$ python -q
>>> import numpy as np
>>> np.set_printoptions(precision=2, suppress=True, linewidth=120)
>>> M = np.load("block11.npy")
>>> M
array([[ -1,   1,   2,  -3,   1,  -3,   0],
       [  0,  -2,   2,  -4,   1,  -6,   2],
       [  0,  -5,   3,  -6,   0,  -4,   4],
       [ -2,  -2,   5,  -9,   1,  -2,   4],
       [ -4,  -4,   5,  -6,   0,   0,   5],
       [ -7,  -6,   4,  -8,  -1,   1,   8],
       [ -9,  -4,   6,  -7,  -4,  -2,  11],
       [ -7,  -2,   7,  -4,  -3,   0,  11],
       [ -7,  -2,   4,  -7,  -2,  -1,  14],
       [ -4,  -2,   2,  -8,  -4,   1,  16],
       [ -3,   1,   4,  -8,  -4,   2,  15],
       [ -2,  -2,   2,  -9,  -4,   2,  16],
       [ -1,  -3,   0, -12,  -4,   2,  18],
       [ -1,  -1,  -3, -14,  -3,   0,  21],
       [  2,  -2,  -2, -13,  -5,   0,  22],
       [  4,  -5,  -4, -12,  -2,   3,  24],
       [  3,  -7,  -5,  -9,   1,   1,  25],
       [  4,  -6,  -8, -12,  -2,   2,  22],
       [  6,  -6,  -6, -13,   1,   0,  23]])
>>> proj = M @ np.linalg.solve(M.T @ M, M.T)
>>> np.round(proj @ M[:, 6], 2) + 0
array([ 0.,  2.,  4.,  4.,  5.,  8., 11., 11., 14., 16., 15., 16., 18., 21., 22., 24., 25., 22., 23.])
>>> np.linalg.matrix_rank(M)
np.int64(7)
>>> print(np.diff(M, axis=0))
[[ 1 -3  0 -1  0 -3  2]
 [ 0 -3  1 -2 -1  2  2]
 [-2  3  2 -3  1  2  0]
 [-2 -2  0  3 -1  2  1]
 [-3 -2 -1 -2 -1  1  3]
 [-2  2  2  1 -3 -3  3]
 [ 2  2  1  3  1  2  0]
 [ 0  0 -3 -3  1 -1  3]
 [ 3  0 -2 -1 -2  2  2]
 [ 1  3  2  0  0  1 -1]
 [ 1 -3 -2 -1  0  0  1]
 [ 1 -1 -2 -3  0  0  2]
 [ 0  2 -3 -2  1 -2  3]
 [ 3 -1  1  1 -2  0  1]
 [ 2 -3 -2  1  3  3  2]
 [-1 -2 -1  3  3 -2  1]
 [ 1  1 -3 -3 -3  1 -3]
 [ 2  0  2 -1  3 -2  1]]
>>> M.sum(axis=1)
array([-3, -7, -8, -5, -4, -9, -9,  2, -1,  1,  7,  3,  0, -1,  2,  8,  9,  0,  5])
>>> print(M - M[0])
[[  0   0   0   0   0   0   0]
 [  1  -3   0  -1   0  -3   2]
 [  1  -6   1  -3  -1  -1   4]
 [ -1  -3   3  -6   0   1   4]
 [ -3  -5   3  -3  -1   3   5]
 [ -6  -7   2  -5  -2   4   8]
 [ -8  -5   4  -4  -5   1  11]
 [ -6  -3   5  -1  -4   3  11]
 [ -6  -3   2  -4  -3   2  14]
 [ -3  -3   0  -5  -5   4  16]
 [ -2   0   2  -5  -5   5  15]
 [ -1  -3   0  -6  -5   5  16]
 [  0  -4  -2  -9  -5   5  18]
 [  0  -2  -5 -11  -4   3  21]
 [  3  -3  -4 -10  -6   3  22]
 [  5  -6  -6  -9  -3   6  24]
 [  4  -8  -7  -6   0   4  25]
 [  5  -7 -10  -9  -3   5  22]
 [  7  -7  -8 -10   0   3  23]]
>>> M[19]
Traceback (most recent call last):
  File "<python-input-10>", line 1, in <module>
    M[19]
    ~^^^^
IndexError: index 19 is out of bounds for axis 0 with size 19
>>> np.zeros(19, 7)
Traceback (most recent call last):
  File "<python-input-11>", line 1, in <module>
    np.zeros(19, 7)
    ~~~~~~~~^^^^^^^
TypeError: Cannot interpret '7' as a data type
>>> print(np.count_nonzero(M))
122
>>> np.linalg.rank(M)
Traceback (most recent call last):
  File "<python-input-13>", line 1, in <module>
    np.linalg.rank(M)
    ^^^^^^^^^^^^^^
AttributeError: module 'numpy.linalg' has no attribute 'rank'
>>> round(np.linalg.norm(M), 2)
np.float64(87.27)
>>> Xc = M - M.mean(axis=0)
>>> left, sig, Vt = np.linalg.svd(Xc, full_matrices=False)
>>> (np.sign(left[:, 0]) == np.sign(left[0, 0])).astype(int)
array([1, 1, 1, 1, 1, 1, 1, 1, 1, 0, 1, 0, 0, 0, 0, 0, 0, 0, 0])
>>> np.abs(Vt[-1])
array([0.27, 0.39, 0.03, 0.2 , 0.84, 0.09, 0.13])
>>> print(round(float((sig ** 2).sum() ** 2 / (sig ** 4).sum()), 2))
1.71
>>> M2 = M / np.linalg.norm(M, axis=1, keepdims=True)
>>> gram = M2 @ M2.T
>>> (gram - 2 * np.eye(19)).round(6).argmax(axis=1)
array([ 1,  2,  1,  4,  5,  4,  7,  6,  9, 11, 11,  9, 11, 14, 13, 17, 15, 15, 17])
>>> np.argwhere(np.triu(np.abs(gram) > 0.95, 1))
array([[ 4,  5],
       [ 6,  7],
       [ 6,  8],
       [ 7,  8],
       [ 8,  9],
       [ 9, 10],
       [ 9, 11],
       [ 9, 12],
       [10, 11],
       [11, 12],
       [11, 13],
       [11, 14],
       [12, 13],
       [12, 14],
       [12, 15],
       [13, 14],
       [13, 15],
       [14, 15],
       [14, 17],
       [15, 16],
       [15, 17],
       [15, 18],
       [16, 17],
       [16, 18],
       [17, 18]])
>>> vec = np.array([4, -3, -4, 3, -1, 3, 4])
>>> y = M @ vec
>>> np.round(np.linalg.pinv(M) @ M, 2) + 0
array([[1., 0., 0., 0., 0., 0., 0.],
       [0., 1., 0., 0., 0., 0., 0.],
       [0., 0., 1., 0., 0., 0., 0.],
       [0., 0., 0., 1., 0., 0., 0.],
       [0., 0., 0., 0., 1., 0., 0.],
       [0., 0., 0., 0., 0., 1., 0.],
       [0., 0., 0., 0., 0., 0., 1.]])
>>> try:
...     np.linalg.solve(M, y)
... except np.linalg.LinAlgError as e:
...     print(e)
... 
Last 2 dimensions of the array must be square
>>> np.linalg.solve(M.T @ M, M.T @ y)
array([ 4., -3., -4.,  3., -1.,  3.,  4.])
>>> y
array([-34, -25, -11, -40, -22, -14, -27, -15,  -4,  29,  15,  37,  51,  56,  76, 118, 128, 126, 118])
>>> rng = np.random.default_rng(5382)
>>> y = y + 0.1 * rng.normal(size=19)
>>> y
array([-33.77, -25.09, -10.94, -39.87, -21.97, -14.2 , -27.09, -15.15,  -3.86,  29.  ,  15.1 ,  36.94,  50.85,  56.06,
        75.96, 118.16, 128.03, 126.09, 117.88])
>>> c, *_ = np.linalg.lstsq(M, y)
>>> c
array([ 4.  , -2.97, -4.  ,  2.99, -0.97,  3.  ,  4.01])
>>> c.round()
array([ 4., -3., -4.,  3., -1.,  3.,  4.])
>>> [round(float(np.linalg.norm(np.linalg.solve(M.T @ M + lam * np.eye(7), M.T @ y))), 2) for lam in (0, 1, 10, 100)]
[8.7, 8.63, 8.2, 6.65]
>>> np.round(np.linalg.norm(y - M @ c), 2)
np.float64(0.44)
